In [1]: import numpy as np

In [2]: np.set_printoptions(precision=4, suppress=True, linewidth=140)

In [3]: mat = np.load("block4.npy")

In [4]: print(mat)
[[1 0 0 0]
 [0 0 1 0]
 [0 0 0 1]
 [0 1 0 0]]

In [5]: vec = np.array([5, 0, -3, 6])

In [6]: print([p for p in range(1, 25) if np.allclose(np.linalg.matrix_power(mat, p), np.eye(4))])
[3, 6, 9, 12, 15, 18, 21, 24]

In [7]: print(np.abs(np.linalg.eigvals(mat)))
[1. 1. 1. 1.]

In [8]: print(4 - np.linalg.matrix_rank(mat - np.eye(4), tol=1e-8))
2

In [9]: print(np.linalg.inv(mat))
[[1. 0. 0. 0.]
 [0. 0. 0. 1.]
 [0. 1. 0. 0.]
 [0. 0. 1. 0.]]

In [10]: X = np.loadtxt("case1.csv", delimiter=",")

In [11]: print(X)
[[ 0.  0.  0.  0.  0.  0.  0.  0.  0.  0.  1.]
 [ 0.  0.  0.  0.  0.  0.  0.  0.  0.  0. -1.]
 [ 0.  0.  0.  0.  0.  0.  0.  0.  0.  0. -5.]
 [ 0.  0.  0.  0.  0.  0.  0.  0.  0.  0. -1.]
 [ 0.  0.  0.  0.  0.  0.  0.  0.  0.  0. -5.]
 [ 0.  0.  0.  0.  0.  0.  0.  0.  0.  0.  1.]
 [ 0.  0.  0.  0.  0.  0.  0.  0.  0.  0. -5.]
 [ 0.  0.  0.  0.  0.  0.  0.  0.  0.  0. -5.]
 [ 0.  0.  0.  0.  0.  0.  0.  0.  0.  0. -4.]
 [ 0.  0.  0.  0.  0.  0.  0.  0.  0.  0. -5.]
 [ 1. -1. -5. -1. -5.  1. -5. -5. -4. -5.  0.]]

In [12]: U, sv, vt = np.linalg.svd(X)

In [13]: vecs = vt[:(sv > 1e-8).sum()]

In [14]: rng = np.random.default_rng(7508)

In [15]: vec = X[4] + -1 * X[8] + rng.integers(2) * np.eye(11)[3]

In [16]: print(vec)
[ 0.  0.  0.  0.  0.  0.  0.  0.  0.  0. -1.]

In [17]: print(vecs.T @ vecs)
[[ 0.0069 -0.0069 -0.0345 -0.0069 -0.0345  0.0069 -0.0345 -0.0345 -0.0276 -0.0345  0.    ]
 [-0.0069  0.0069  0.0345  0.0069  0.0345 -0.0069  0.0345  0.0345  0.0276  0.0345  0.    ]
 [-0.0345  0.0345  0.1724  0.0345  0.1724 -0.0345  0.1724  0.1724  0.1379  0.1724  0.    ]
 [-0.0069  0.0069  0.0345  0.0069  0.0345 -0.0069  0.0345  0.0345  0.0276  0.0345  0.    ]
 [-0.0345  0.0345  0.1724  0.0345  0.1724 -0.0345  0.1724  0.1724  0.1379  0.1724  0.    ]
 [ 0.0069 -0.0069 -0.0345 -0.0069 -0.0345  0.0069 -0.0345 -0.0345 -0.0276 -0.0345  0.    ]
 [-0.0345  0.0345  0.1724  0.0345  0.1724 -0.0345  0.1724  0.1724  0.1379  0.1724  0.    ]
 [-0.0345  0.0345  0.1724  0.0345  0.1724 -0.0345  0.1724  0.1724  0.1379  0.1724  0.    ]
 [-0.0276  0.0276  0.1379  0.0276  0.1379 -0.0276  0.1379  0.1379  0.1103  0.1379  0.    ]
 [-0.0345  0.0345  0.1724  0.0345  0.1724 -0.0345  0.1724  0.1724  0.1379  0.1724  0.    ]
 [ 0.      0.      0.      0.      0.      0.      0.      0.      0.      0.      1.    ]]

In [18]: Y = X / np.sqrt((X ** 2).mean(axis=1, keepdims=True))

In [19]: print(np.linalg.norm(Y, axis=1))
[3.3166 3.3166 3.3166 3.3166 3.3166 3.3166 3.3166 3.3166 3.3166 3.3166 3.3166]

In [20]: print(X - X.mean(axis=1, keepdims=True))
[[-0.0909 -0.0909 -0.0909 -0.0909 -0.0909 -0.0909 -0.0909 -0.0909 -0.0909 -0.0909  0.9091]
 [ 0.0909  0.0909  0.0909  0.0909  0.0909  0.0909  0.0909  0.0909  0.0909  0.0909 -0.9091]
 [ 0.4545  0.4545  0.4545  0.4545  0.4545  0.4545  0.4545  0.4545  0.4545  0.4545 -4.5455]
 [ 0.0909  0.0909  0.0909  0.0909  0.0909  0.0909  0.0909  0.0909  0.0909  0.0909 -0.9091]
 [ 0.4545  0.4545  0.4545  0.4545  0.4545  0.4545  0.4545  0.4545  0.4545  0.4545 -4.5455]
 [-0.0909 -0.0909 -0.0909 -0.0909 -0.0909 -0.0909 -0.0909 -0.0909 -0.0909 -0.0909  0.9091]
 [ 0.4545  0.4545  0.4545  0.4545  0.4545  0.4545  0.4545  0.4545  0.4545  0.4545 -4.5455]
 [ 0.4545  0.4545  0.4545  0.4545  0.4545  0.4545  0.4545  0.4545  0.4545  0.4545 -4.5455]
 [ 0.3636  0.3636  0.3636  0.3636  0.3636  0.3636  0.3636  0.3636  0.3636  0.3636 -3.6364]
 [ 0.4545  0.4545  0.4545  0.4545  0.4545  0.4545  0.4545  0.4545  0.4545  0.4545 -4.5455]
 [ 3.6364  1.6364 -2.3636  1.6364 -2.3636  3.6364 -2.3636 -2.3636 -1.3636 -2.3636  2.6364]]

In [21]: U, sv, vt = np.linalg.svd(X)

In [22]: print(sv)
[12.0416 12.0416  0.      0.      0.      0.      0.      0.      0.      0.     -0.    ]

In [23]: print(np.argmax(sv[:-1] / (sv[1:] + 1e-6)) + 1)
2

In [24]: Y = U[:, :2] @ np.diag(sv[:2]) @ vt[:2]

In [25]: print(np.linalg.matrix_rank(X, rtol=0.05))
2

In [26]: print(round(np.linalg.norm(X - Y) / np.linalg.norm(X), 4))
0.0

In [27]: print(Y)
[[ 0.  0.  0.  0.  0.  0.  0.  0.  0.  0.  1.]
 [ 0.  0.  0.  0.  0.  0.  0.  0.  0.  0. -1.]
 [ 0.  0.  0.  0.  0.  0.  0.  0.  0.  0. -5.]
 [ 0.  0.  0.  0.  0.  0.  0.  0.  0.  0. -1.]
 [ 0.  0.  0.  0.  0.  0.  0.  0.  0.  0. -5.]
 [ 0.  0.  0.  0.  0.  0.  0.  0.  0.  0.  1.]
 [ 0.  0.  0.  0.  0.  0.  0.  0.  0.  0. -5.]
 [ 0.  0.  0.  0.  0.  0.  0.  0.  0.  0. -5.]
 [ 0.  0.  0.  0.  0.  0.  0.  0.  0.  0. -4.]
 [ 0.  0.  0.  0.  0.  0.  0.  0.  0.  0. -5.]
 [ 1. -1. -5. -1. -5.  1. -5. -5. -4. -5.  0.]]

In [28]: print(np.round(np.linalg.norm(X - Y, 2), 4), sv[2])
0.0 0.0

In [29]: print(np.linalg.matrix_rank(X, rtol=0.1))
2

In [30]: print(round(np.linalg.norm(X, 2) / np.linalg.norm(X), 4))
0.7071

In [31]: print([round(float(x), 4) for x in np.linalg.svd(X, compute_uv=False)[:3]])
[12.0416, 12.0416, 0.0]

In [32]: data = np.load("test5.npy")

In [33]: print(data)
[[  0.1   0.    0.2  -0.1  -0.3 -25.   -0.8   0.7]
 [ -1.    0.5  -2.    2.2  -0.3  14.    1.4   0.1]
 [  0.1  -0.5   0.8  -0.6   0.3   0.   -0.4  -0.9]
 [  0.2   0.4  -0.5  -2.6   0.3   7.   -2.    0.7]
 [  0.8  -0.1   0.9   0.4   1.    4.   -0.2   1.1]
 [ -0.7  -1.5  -1.3   0.6  -0.2   4.   -1.7  -0.5]
 [ -0.1  -1.7  -0.7  -0.4  -1.7 -13.    0.6   1.5]
 [  0.6   0.6   0.7  -0.4   0.8   6.    0.7   0.1]
 [  1.7   0.7  -0.9  -0.6   0.6   6.    0.8   0.1]]

In [34]: gram = data.T @ data

In [35]: print(np.allclose(gram, gram.T))
True

In [36]: print(np.linalg.matrix_rank(gram))
8

In [37]: print((data @ data.T).shape)
(9, 9)

In [38]: Y = mat + rng.integers(-2, 3, (4, 1)) @ rng.integers(-2, 3, (1, 4))

In [39]: print(Y)
[[ 3 -1 -1 -1]
 [-4  2  3  2]
 [ 4 -2 -2 -1]
 [-4  3  2  2]]

In [40]: print(np.abs(Y - mat).sum(axis=1))
[ 5 10 10 10]

In [41]: print(np.round(np.linalg.svd(Y - mat, compute_uv=False), 4) + 0)
[9.5394 0.     0.     0.    ]

In [42]: print(Y - mat)
[[ 2 -1 -1 -1]
 [-4  2  2  2]
 [ 4 -2 -2 -2]
 [-4  2  2  2]]

In [43]: print(np.linalg.matrix_rank(Y - mat, tol=1e-8))
1

In [44]: Q, r_ = np.linalg.qr(Y)

In [45]: print(np.round(Q.T @ Q, 4) + 0)
[[1. 0. 0. 0.]
 [0. 1. 0. 0.]
 [0. 0. 1. 0.]
 [0. 0. 0. 1.]]

In [46]: print(np.trace(Q @ Q.T))
4.0

In [47]: print(np.allclose(r_.T @ r_, Y.T @ Y))
True

In [48]: print(Q)
[[-0.3974 -0.5914 -0.5226 -0.4682]
 [ 0.5298  0.1643 -0.7984  0.2341]
 [-0.5298 -0.1643 -0.1452  0.8193]
 [ 0.5298 -0.7722  0.2613  0.2341]]

In [49]: print(round(float(abs(r_[0, 0])), 4), round(float(np.linalg.norm(Y[:, 0])), 4))
7.5498 7.5498

In [50]: P = data @ np.linalg.solve(data.T @ data, data.T)

In [51]: print(np.round(np.linalg.eigvalsh(P), 4) + 0)
[0. 1. 1. 1. 1. 1. 1. 1. 1.]

In [52]: print(round(float(np.trace(P)), 4))
8.0

In [53]: print(np.round(P @ data[:, 1], 4) + 0)
[ 0.   0.5 -0.5  0.4 -0.1 -1.5 -1.7  0.6  0.7]

In [54]: print(np.diag(P))
[0.9933 0.9017 0.5636 0.981  0.9413 0.9092 0.9994 0.7163 0.9942]

In [55]: print(np.allclose(P @ P, P))
True

In [56]: vec = np.array([-2, 0, -2, 1, 2, -2, -2, 0])

In [57]: print((data * vec).sum(axis=1))
[ 50.3 -23.2  -1.  -11.4  -8.6  -0.4  22.6 -14.8 -14.6]

In [58]: print(data @ np.eye(8)[0])
[ 0.1 -1.   0.1  0.2  0.8 -0.7 -0.1  0.6  1.7]

In [59]: print(data @ vec)
[ 50.3 -23.2  -1.  -11.4  -8.6  -0.4  22.6 -14.8 -14.6]

In [60]: print(np.sign((data @ vec).round(6)))
[ 1. -1. -1. -1. -1. -1.  1. -1. -1.]

In [61]: F = np.loadtxt("sample15.csv", delimiter=",")

In [62]: print(F)
[[ 5. -3.  1. -1.  2. -2. -4.  3. -5.  2. -4.  3.  5.]
 [-1.  7.  2.  0. -4. -2. -5. -4. -4.  2.  4.  0. -3.]
 [ 4. -2. 10. -1.  1. -2.  4.  3.  0. -3.  3.  2. -3.]
 [-3.  0.  3.  0.  2.  4.  2.  1.  1. -1. -2. -4. -3.]
 [ 5. -3. -5. -5. 13.  3.  4.  2.  0.  0.  1. -5. -1.]
 [-3.  2. -1.  3.  1.  7. -5. -2.  1. -5. -5. -3.  0.]
 [ 0.  0.  0.  3.  4. -5. 15.  5. -4. -5. -4.  4. -3.]
 [ 1.  2.  2.  5. -2. -4.  0.  1. -3. -2. -3. -3. -5.]
 [-5. -1. -5.  3.  1. -1. -1. -4. -2. -3.  0. -2. -2.]
 [ 1.  2.  4. -1.  1. -3.  0. -3.  3. 15. -3.  1.  1.]
 [ 5.  4.  4. -1. -3. -2.  3. -1. -2. -4. -3.  1.  0.]
 [-3. -3. -5.  4.  4. -2.  2. -2. -4.  4. -2. -1.  4.]
 [-5.  2. -3.  5.  3.  1. -2. -1. -5. -3. -5.  2. 10.]]

In [63]: Y = F[0, 0] * F[1:] - np.outer(F[1:, 0], F[0])

In [64]: print(Y)
[[  0.  32.  11.  -1. -18. -12. -29. -17. -25.  12.  16.   3. -10.]
 [  0.   2.  46.  -1.  -3.  -2.  36.   3.  20. -23.  31.  -2. -35.]
 [  0.  -9.  18.  -3.  16.  14.  -2.  14. -10.   1. -22. -11.   0.]
 [  0.   0. -30. -20.  55.  25.  40.  -5.  25. -10.  25. -40. -30.]
 [  0.   1.  -2.  12.  11.  29. -37.  -1. -10. -19. -37.  -6.  15.]
 [  0.   0.   0.  15.  20. -25.  75.  25. -20. -25. -20.  20. -15.]
 [  0.  13.   9.  26. -12. -18.   4.   2. -10. -12. -11. -18. -30.]
 [  0. -20. -20.  10.  15. -15. -25.  -5. -35.  -5. -20.   5.  15.]
 [  0.  13.  19.  -4.   3. -13.   4. -18.  20.  73. -11.   2.   0.]
 [  0.  35.  15.   0. -25.   0.  35. -20.  15. -30.   5. -10. -25.]
 [  0. -24. -22.  17.  26. -16.  -2.  -1. -35.  26. -22.   4.  35.]
 [  0.  -5. -10.  20.  25.  -5. -30.  10. -50.  -5. -45.  25.  75.]]

In [65]: print(np.flatnonzero(~Y.round(6).any(axis=1)))
[]

In [66]: Y = F / np.sqrt((F ** 2).mean(axis=1, keepdims=True))

In [67]: print(Y[10])
[ 1.7111  1.3689  1.3689 -0.3422 -1.0267 -0.6844  1.0267 -0.3422 -0.6844 -1.3689 -1.0267  0.3422  0.    ]

In [68]: print(np.linalg.matrix_rank(F - F.mean(axis=1, keepdims=True)))
12

In [69]: feats = np.loadtxt("x.csv", delimiter=",")

In [70]: print(feats)
[[-3.  1.  0.  0.  0.  0.  0.  0.  0.  0.  0.]
 [ 0. -3.  1.  0.  0.  0.  0.  0.  0.  0.  0.]
 [ 0.  0. -3.  1.  0.  0.  0.  0.  0.  0.  0.]
 [ 0.  0.  0. -3.  1.  0.  0.  0.  0.  0.  0.]
 [ 0.  0.  0.  0. -3.  1.  0.  0.  0.  0.  0.]
 [ 0.  0.  0.  0.  0. -3.  1.  0.  0.  0.  0.]
 [ 0.  0.  0.  0.  0.  0. -3.  1.  0.  0.  0.]
 [ 0.  0.  0.  0.  0.  0.  0. -3.  1.  0.  0.]
 [ 0.  0.  0.  0.  0.  0.  0.  0. -3.  1.  0.]
 [ 0.  0.  0.  0.  0.  0.  0.  0.  0. -3.  1.]
 [ 0.  0.  0.  0.  0.  0.  0.  0.  0.  0. -3.]]

In [71]: # triangular: eigenvalues sit on the diagonal

In [72]: Y = feats / np.linalg.norm(feats, axis=1, keepdims=True)

In [73]: gram = Y @ Y.T

In [74]: print(np.linalg.norm(Y, axis=1))
[1. 1. 1. 1. 1. 1. 1. 1. 1. 1. 1.]

In [75]: print(np.degrees(np.arccos(np.clip(gram[4, 0], -1, 1))))
90.0

In [76]: vec = np.array([0, 2, 2, 0, 2, 2, 1, 2, 1, 1, 2])

In [77]: rhs = feats @ vec

In [78]: print(rhs)
[ 2. -4. -6.  2. -4. -5. -1. -5. -2. -1. -6.]

In [79]: print(np.linalg.solve(feats, rhs))
[-0.  2.  2. -0.  2.  2.  1.  2.  1.  1.  2.]

In [80]: print(np.round(np.linalg.solve(feats.T, feats[0]), 4) + 0)
[1. 0. 0. 0. 0. 0. 0. 0. 0. 0. 0.]
